$ python -q
>>> import numpy as np
>>> from numpy import linalg as LA
>>> np.set_printoptions(precision=1, suppress=True, linewidth=140, legacy="1.25")
>>> rnd = lambda a: np.round(a, 1) + 0
>>> E = np.loadtxt("data.csv", delimiter=",")
>>> E
array([[6., 1., 1., 1., 1.],
       [1., 6., 1., 1., 1.],
       [1., 1., 6., 1., 1.],
       [1., 1., 1., 6., 1.],
       [1., 1., 1., 1., 6.]])
>>> # symmetric, so the eigenvalues are real
>>> vec = np.array([1, 2, 0, 1, 0])
>>> target = E @ vec
>>> target
array([ 9., 14.,  4.,  9.,  4.])
>>> rnd(LA.solve(E, -3 * target))
array([-3., -6.,  0., -3.,  0.])
>>> rnd(LA.solve(E, target + E[:, 4]))
array([1., 2., 0., 1., 1.])
>>> rnd(LA.solve(E.T, E[3]))
array([0., 0., 0., 1., 0.])
>>> rnd(LA.solve(E, E[:, 2]))
array([0., 0., 1., 0., 0.])
>>> vec = np.array([-2, -2, 2, 2, 0])
>>> LA.norm(E @ vec) <= LA.norm(E, 2) * LA.norm(vec) + 1e-9
True
>>> (E * vec).sum(axis=1)
array([-10., -10.,  10.,  10.,   0.])
>>> E @ (2 * vec)
array([-20., -20.,  20.,  20.,   0.])
>>> np.sign((E @ vec).round(6))
array([-1., -1.,  1.,  1.,  0.])
>>> np.einsum("ij,j->i", E, vec)
array([-10., -10.,  10.,  10.,   0.])
>>> W0 = np.load("a.npy")
>>> W0
array([[-0.6,  1.3, -2.2,  1.4],
       [ 2.5,  1.2,  1.2, -0.1],
       [ 1. ,  1. , -2.4, -1.2],
       [ 1.6, -0.4, -1.5, -2. ],
       [-0.2,  0.4, -2.9,  0.6],
       [ 1.2, -0.3, -2.2, -1.7],
       [-0.5, -2.5,  0.2,  1.6],
       [ 2.4, -1.4, -0.2,  1.2],
       [-0.2,  1.5, -2.6,  0. ],
       [-1.2,  2.7, -0.4, -0.6],
       [ 0.7, -2.2,  1.7,  0.8],
       [ 2.8, -0.9,  0.1, -0.2],
       [-0.9, -1.4,  1.5,  1.9],
       [-0.2,  0.2, -1.5,  2.6],
       [-2.4,  1.4,  0.3, -1.1],
       [ 0.5, -0.1, -1.4, -2.6]])
>>> Ac = W0 - W0.mean(axis=0)
>>> U, sig, Vh = LA.svd(Ac, full_matrices=False)
>>> np.abs(Vh[0]).argmax()
1
>>> rnd((sig ** 2).sum() ** 2 / (sig ** 4).sum())
3.2
>>> LA.matrix_rank(Ac)
4
>>> rnd(Vh[0] * np.sign(Vh[0, np.abs(Vh[0]).argmax()]))
array([-0.2,  0.6, -0.6, -0.5])
>>> np.abs(U[:, 0]).argmax()
10
>>> rnd(sig ** 2 / (sig ** 2).sum())
array([0.4, 0.3, 0.2, 0.1])
>>> Ac = W0 - W0.mean(axis=0)
>>> evecs = LA.svd(Ac)[2][:3]
>>> M2 = Ac - Ac @ evecs.T @ evecs
>>> rnd(np.cov(Ac @ evecs.T, rowvar=False))
array([[3.8, 0. , 0. ],
       [0. , 2.6, 0. ],
       [0. , 0. , 1.5]])
>>> ang = np.radians(180)
>>> r_ = np.eye(4)
>>> r_[2, 2] = r_[1, 1] = np.cos(ang)
>>> r_[2, 1], r_[1, 2] = -np.sin(ang), np.sin(ang)
>>> rnd(r_)
array([[ 1.,  0.,  0.,  0.],
       [ 0., -1.,  0.,  0.],
       [ 0.,  0., -1.,  0.],
       [ 0.,  0.,  0.,  1.]])
>>> M2 = W0 @ r_.T
>>> rnd(LA.det(r_)), np.trace(r_)
(1.0, 0.0)
>>> np.allclose(W0 @ W0.T, M2 @ M2.T)
True
>>> rnd(LA.svd(W0, compute_uv=False)), rnd(LA.svd(M2, compute_uv=False))
(array([7.8, 6.4, 5.4, 3.7]), array([7.8, 6.4, 5.4, 3.7]))
